$ ipython --no-banner

In [1]: import numpy as np

In [2]: np.set_printoptions(suppress=True, linewidth=160)

In [3]: tidy = lambda a: np.round(a, 1) + 0

In [4]: M = np.loadtxt("mat.csv", delimiter=",")

In [5]: M
Out[5]: 
array([[ 2.,  0.,  0.,  0.,  0.,  0.,  0.],
       [ 2.,  5.,  8.,  4.,  9.,  4.,  3.],
       [ 0.,  0.,  0.,  0.,  0.,  0.,  0.],
       [ 0.,  0.,  0.,  0.,  0.,  0.,  0.],
       [ 1., 10.,  4.,  9.,  9.,  4.,  8.],
       [ 0.,  1.,  0.,  3.,  4.,  0.,  0.],
       [ 6.,  1.,  8.,  6.,  7.,  2.,  0.],
       [ 0.,  6.,  0.,  0.,  4.,  0.,  3.],
       [ 3.,  0.,  0.,  1.,  0.,  0.,  0.],
       [ 0.,  6.,  3.,  2.,  6.,  1.,  5.],
       [ 3.,  0.,  0.,  5.,  3.,  0.,  0.],
       [ 0.,  0.,  0.,  1.,  0.,  0.,  0.],
       [ 3., 10.,  7., 10., 10.,  5.,  9.],
       [ 0.,  0.,  0.,  0.,  0.,  0.,  0.],
       [ 1.,  2.,  6.,  1.,  7.,  2.,  0.],
       [ 0.,  0.,  0.,  2.,  0.,  0.,  0.],
       [ 3.,  0.,  6.,  1.,  5.,  0.,  0.],
       [ 0.,  0.,  0.,  0.,  1.,  0.,  0.],
       [ 1.,  4.,  7.,  2.,  8.,  3.,  2.],
       [ 1.,  8.,  5.,  8., 10.,  5.,  4.],
       [ 3., 10.,  7., 10., 10.,  5.,  9.],
       [ 6.,  3.,  5.,  7.,  4.,  0.,  3.],
       [ 0.,  5.,  3.,  5.,  8.,  3.,  0.],
       [ 3.,  6.,  5.,  6.,  6.,  1.,  6.],
       [ 0.,  1.,  1.,  1.,  4.,  0.,  0.]])

In [6]: other = np.c_[M[:, :2] @ np.array([[-2, -1], [2, 3]]), np.array([-3, -3, -2, -3, 1, -1, -2, 0, -1, -3, -1, 0, 3, -3, 3, -2, 2, 0, 3, -2, 1, 0, -3, 2, 1])]

In [7]: other
Out[7]: 
array([[ -4.,  -2.,  -3.],
       [  6.,  13.,  -3.],
       [  0.,   0.,  -2.],
       [  0.,   0.,  -3.],
       [ 18.,  29.,   1.],
       [  2.,   3.,  -1.],
       [-10.,  -3.,  -2.],
       [ 12.,  18.,   0.],
       [ -6.,  -3.,  -1.],
       [ 12.,  18.,  -3.],
       [ -6.,  -3.,  -1.],
       [  0.,   0.,   0.],
       [ 14.,  27.,   3.],
       [  0.,   0.,  -3.],
       [  2.,   5.,   3.],
       [  0.,   0.,  -2.],
       [ -6.,  -3.,   2.],
       [  0.,   0.,   0.],
       [  6.,  11.,   3.],
       [ 14.,  23.,  -2.],
       [ 14.,  27.,   1.],
       [ -6.,   3.,   0.],
       [ 10.,  15.,  -3.],
       [  6.,  15.,   2.],
       [  2.,   3.,   1.]])

In [8]: tidy(np.linalg.lstsq(M, other[:, 0])[0])
Out[8]: array([-2.,  2.,  0.,  0.,  0.,  0.,  0.])

In [9]: tidy(np.linalg.norm(other - M @ np.linalg.lstsq(M, other)[0], axis=0))
Out[9]: array([0. , 0. , 9.2])

In [10]: tidy(np.linalg.norm(np.linalg.qr(M)[0].T @ other, axis=0) ** 2 / ((other ** 2).sum(axis=0) + 1e-12))
Out[10]: array([1. , 1. , 0.2])

In [11]: np.linalg.matrix_rank(np.c_[M, other])
Out[11]: np.int64(8)

In [12]: other = np.array([[-1, 3, -2],
    ...:     [1, 3, -2],
    ...:     [2, -3, 1],
    ...:     [0, 3, 0],
    ...:     [2, -1, 0],
    ...:     [0, -1, 2],
    ...:     [2, -3, 0]])

In [13]: np.einsum("ik,kj->ij", M, other)
Out[13]: 
array([[ -2.,   6.,  -4.],
       [ 43., -13.,   2.],
       [  0.,   0.,   0.],
       [  0.,   0.,   0.],
       [ 51.,  11., -10.],
       [  9.,   8.,  -2.],
       [ 25.,   6.,  -2.],
       [ 20.,   5., -12.],
       [ -3.,  12.,  -6.],
       [ 34.,  -7.,  -7.],
       [  3.,  21.,  -6.],
       [  0.,   3.,   0.],
       [ 59.,   6.,  -9.],
       [  0.,   0.,   0.],
       [ 27., -15.,   4.],
       [  0.,   6.,   0.],
       [ 19., -11.,   0.],
       [  2.,  -1.,   0.],
       [ 37., -17.,   3.],
       [ 45.,   9.,  -3.],
       [ 59.,   6.,  -9.],
       [ 21.,  20., -13.],
       [ 27.,  10.,  -1.],
       [ 37.,   5., -11.],
       [ 11.,  -1.,  -1.]])

In [14]: np.linalg.matrix_rank(np.vstack([M, other.T]))
Out[14]: np.int64(7)

In [15]: other @ M
ValueError: matmul: Input operand 1 has a mismatch in its core dimension 0, with gufunc signature (n?,k),(k,m?)->(n?,m?) (size 25 is different from 3)


In [16]: np.einsum("ij,ij->i", M, M)
Out[16]: array([  4., 215.,   0.,   0., 359.,  26., 190.,  61.,  10., 111.,  43.,   1., 464.,   0.,  95.,   4.,  71.,   1., 147., 295., 464., 144., 132., 179.,  19.])

In [17]: np.einsum("ij->j", M)
Out[17]: array([ 38.,  78.,  75.,  84., 115.,  35.,  52.])

In [18]: np.vstack([M, other.T]).shape
Out[18]: (28, 7)
